In [1]: import numpy as np

In [2]: np.set_printoptions(suppress=True, linewidth=120)

In [3]: def rd(a):
   ...:     return np.round(a, 3) + 0
   ...: 

In [4]: K = np.load("m.npy")

In [5]: K
Out[5]: 
array([[-0.5, -1.7, -1.3, -2.3,  0.8,  0.5],
       [-0.5,  0.1,  0.8, -0.8,  1.1, -1.5],
       [ 1.5,  0.8,  0.6,  1.9, -0.7,  0.2],
       [-1.6,  0.1, -0.4,  0.5,  0.4,  2.3],
       [-0.1, -0.1,  0.4, -1.1, -3.1, -0.9],
       [-0.6,  1.1, -0.4, -0.6, -0.5,  0.8],
       [ 1.4, -1.6, -1.2,  0.3, -0.2, -0.1],
       [-1. ,  0.4,  1.6,  0.8, -1. , -0.2]])

In [6]: x0 = np.array([2, 1, 2, 2, 0, -2])

In [7]: target = K @ x0

In [8]: beta, lr = np.zeros(6), 1 / np.linalg.norm(K, 2) ** 2

In [9]: for i in range(5):
   ...:     beta -= lr * K.T @ (K @ beta - target)
   ...:     if i % 1 == 0: print(i, round(np.linalg.norm(K @ beta - target), 3))
   ...: 
0 4.128
1 2.073
2 1.081
3 0.59
4 0.345

In [10]: print(rd(beta))
[ 1.836  1.016  1.747  2.136 -0.095 -2.098]

In [11]: rng = np.random.default_rng(5086)

In [12]: idx = rng.permutation(6)

In [13]: Y = K[:, idx] * rng.choice([-1, 1], 6)

In [14]: Y
Out[14]: 
array([[ 1.7,  0.8,  1.3, -2.3,  0.5,  0.5],
       [-0.1,  1.1, -0.8, -0.8, -1.5,  0.5],
       [-0.8, -0.7, -0.6,  1.9,  0.2, -1.5],
       [-0.1,  0.4,  0.4,  0.5,  2.3,  1.6],
       [ 0.1, -3.1, -0.4, -1.1, -0.9,  0.1],
       [-1.1, -0.5,  0.4, -0.6,  0.8,  0.6],
       [ 1.6, -0.2,  1.2,  0.3, -0.1, -1.4],
       [-0.4, -1. , -1.6,  0.8, -0.2,  1. ]])

In [15]: left, _, Vt = np.linalg.svd(K.T @ Y)

In [16]: print(rd(left @ Vt))
[[ 0.  0.  0.  0.  0. -1.]
 [-1.  0.  0.  0.  0.  0.]
 [ 0.  0. -1.  0.  0.  0.]
 [ 0.  0.  0.  1.  0.  0.]
 [ 0.  1.  0.  0.  0.  0.]
 [ 0.  0.  0.  0.  1.  0.]]

In [17]: ang = np.radians(72)

In [18]: r_ = np.eye(6)

In [19]: r_[0, 0] = r_[1, 1] = np.cos(ang)

In [20]: r_[0, 1], r_[1, 0] = -np.sin(ang), np.sin(ang)

In [21]: rd(r_)
Out[21]: 
array([[ 0.309, -0.951,  0.   ,  0.   ,  0.   ,  0.   ],
       [ 0.951,  0.309,  0.   ,  0.   ,  0.   ,  0.   ],
       [ 0.   ,  0.   ,  1.   ,  0.   ,  0.   ,  0.   ],
       [ 0.   ,  0.   ,  0.   ,  1.   ,  0.   ,  0.   ],
       [ 0.   ,  0.   ,  0.   ,  0.   ,  1.   ,  0.   ],
       [ 0.   ,  0.   ,  0.   ,  0.   ,  0.   ,  1.   ]])

In [22]: Y = K @ r_.T

In [23]: print(np.allclose(np.linalg.norm(K, axis=1), np.linalg.norm(Y, axis=1)))
True

In [24]: print(rd(np.abs(Y - K).max(axis=0)))
[1.962 2.437 0.    0.    0.    0.   ]

In [25]: x0 = np.array([-1, -2, -2, 1, -1, 2])

In [26]: target = K @ x0

In [27]: rd(np.linalg.lstsq(K, target)[0])
Out[27]: array([-1., -2., -2.,  1., -1.,  2.])

In [28]: rd(np.linalg.pinv(K) @ K)
Out[28]: 
array([[1., 0., 0., 0., 0., 0.],
       [0., 1., 0., 0., 0., 0.],
       [0., 0., 1., 0., 0., 0.],
       [0., 0., 0., 1., 0., 0.],
       [0., 0., 0., 0., 1., 0.],
       [0., 0., 0., 0., 0., 1.]])

In [29]: rd(np.linalg.solve(K.T @ K, K.T @ target))
Out[29]: array([-1., -2., -2.,  1., -1.,  2.])

In [30]: target = target + 0.3 * rng.normal(size=8)

In [31]: rd(target)
Out[31]: array([ 4.245, -6.253, -1.137,  7.026, -0.272,  0.383,  4.824, -1.152])

In [32]: beta, *_ = np.linalg.lstsq(K, target)

In [33]: print(rd(np.linalg.norm(target - K @ beta)))
0.136

In [34]: rd(beta)
Out[34]: array([-1.107, -2.274, -1.907,  1.222, -1.061,  1.972])

In [35]: x0 = np.array([2, -2, 2, -2, 1, 0])

In [36]: a = np.maximum(K @ x0, 0)

In [37]: np.maximum(K @ (3 * x0), 0)
Out[37]: array([15.6,  9.3,  0. ,  0. ,  0. ,  0. ,  8.4,  0. ])

In [38]: rd(np.tanh(K @ x0))
Out[38]: array([ 1.   ,  0.996, -0.956, -1.   , -0.1  , -0.998,  0.993, -0.976])

In [39]: C = np.array([[3, 3, 5], [1, 4, 0], [0, 3, 1]])

In [40]: E = (rng.random((19, 3)) < 0.25) @ C

In [41]: E
Out[41]: 
array([[3, 3, 5],
       [4, 7, 5],
       [0, 0, 0],
       [3, 3, 5],
       [1, 7, 1],
       [1, 4, 0],
       [0, 0, 0],
       [0, 0, 0],
       [0, 0, 0],
       [0, 0, 0],
       [0, 3, 1],
       [0, 3, 1],
       [3, 3, 5],
       [1, 4, 0],
       [1, 4, 0],
       [1, 4, 0],
       [0, 3, 1],
       [0, 0, 0],
       [0, 0, 0]])

In [42]: C2 = np.cov(E, rowvar=False)

In [43]: np.argwhere(np.triu(np.abs(np.corrcoef(E.T)) > 0.8, 1))
Out[43]: array([[0, 2]])

In [44]: rd(np.polyfit(E[:, 1], E[:, 2], 1))
Out[44]: array([0.373, 0.32 ])

In [45]: rd(np.linalg.eigvalsh(C2)[::-1])
Out[45]: array([8.068, 2.847, 0.161])

In [46]: print(np.unravel_index(np.abs(E).argmax(), E.shape))
(np.int64(1), np.int64(1))

In [47]: E.sum(axis=0)
Out[47]: array([18, 48, 24])

In [48]: E - E[0]
Out[48]: 
array([[ 0,  0,  0],
       [ 1,  4,  0],
       [-3, -3, -5],
       [ 0,  0,  0],
       [-2,  4, -4],
       [-2,  1, -5],
       [-3, -3, -5],
       [-3, -3, -5],
       [-3, -3, -5],
       [-3, -3, -5],
       [-3,  0, -4],
       [-3,  0, -4],
       [ 0,  0,  0],
       [-2,  1, -5],
       [-2,  1, -5],
       [-2,  1, -5],
       [-3,  0, -4],
       [-3, -3, -5],
       [-3, -3, -5]])

In [49]: np.linalg.rank(E)
AttributeError: module 'numpy.linalg' has no attribute 'rank'


In [50]: E[:, 3]
IndexError: index 3 is out of bounds for axis 1 with size 3


In [51]: Xc = E - E.mean(axis=0)

In [52]: V = np.linalg.svd(Xc)[2][:2]

In [53]: Y = Xc - Xc @ V.T @ V

In [54]: print(np.linalg.norm(Y, axis=1).round(6).argmax())
10

In [55]: rd(Y.std(axis=0))
Out[55]: array([0.341, 0.05 , 0.183])

In [56]: rd(np.linalg.norm(Y) / np.linalg.norm(Xc))
Out[56]: np.float64(0.121)

In [57]: Xc = E - E.mean(axis=1)
ValueError: operands could not be broadcast together with shapes (19,3) (19,) 


In [58]: Xc = E - E.mean(axis=0)

In [59]: left, sv, Vt = np.linalg.svd(Xc, full_matrices=False)

In [60]: rd(sv)
Out[60]: array([12.051,  7.159,  1.703])

In [61]: rd(Vt[0] * np.sign(Vt[0, np.abs(Vt[0]).argmax()]))
Out[61]: array([0.42 , 0.686, 0.593])

In [62]: data = np.array([[13, 1, -1, 2, -2, 0, -1],
    ...:     [-1, -1, -2, 2, 0, -2, 1],
    ...:     [-2, -1, 14, 2, -1, 2, 0],
    ...:     [2, -1, 1, -8, 0, 1, -2],
    ...:     [1, -1, 0, -1, 16, -2, 1],
    ...:     [-2, 1, 2, 2, 0, 5, -1],
    ...:     [0, 1, -1, 1, -2, -2, -15]])

In [63]: O, V = np.linalg.qr(data[:, :3])[0], np.linalg.qr(data[:, 3:])[0]

In [64]: sv = np.linalg.svd(O.T @ V, compute_uv=False)

In [65]: rd(sv)
Out[65]: array([0.927, 0.384, 0.015])

In [66]: rd(np.linalg.norm(O @ O.T - V @ V.T, 2))
Out[66]: np.float64(1.0)

In [67]: C2 = data.T @ data

In [68]: C2
Out[68]: 
array([[183,  11, -41,  -1,  -8, -12, -15],
       [ 11,   7, -13,  10, -19,   4, -17],
       [-41, -13, 207,  17, -10,  45,  10],
       [ -1,  10,  17,  82, -24,   2,  -2],
       [ -8, -19, -10, -24, 265, -30,  48],
       [-12,   4,  45,   2, -30,  42,  19],
       [-15, -17,  10,  -2,  48,  19, 233]])

In [69]: np.allclose(C2, C2.T)
Out[69]: True

In [70]: (data @ data.T).shape
Out[70]: (7, 7)

In [71]: rd(np.linalg.svd(data, compute_uv=False) ** 2)
Out[71]: array([306.505, 258.819, 194.654, 152.714,  78.727,  26.719,   0.862])

In [72]: np.trace(C2), (data ** 2).sum()
Out[72]: (np.int64(1019), np.int64(1019))
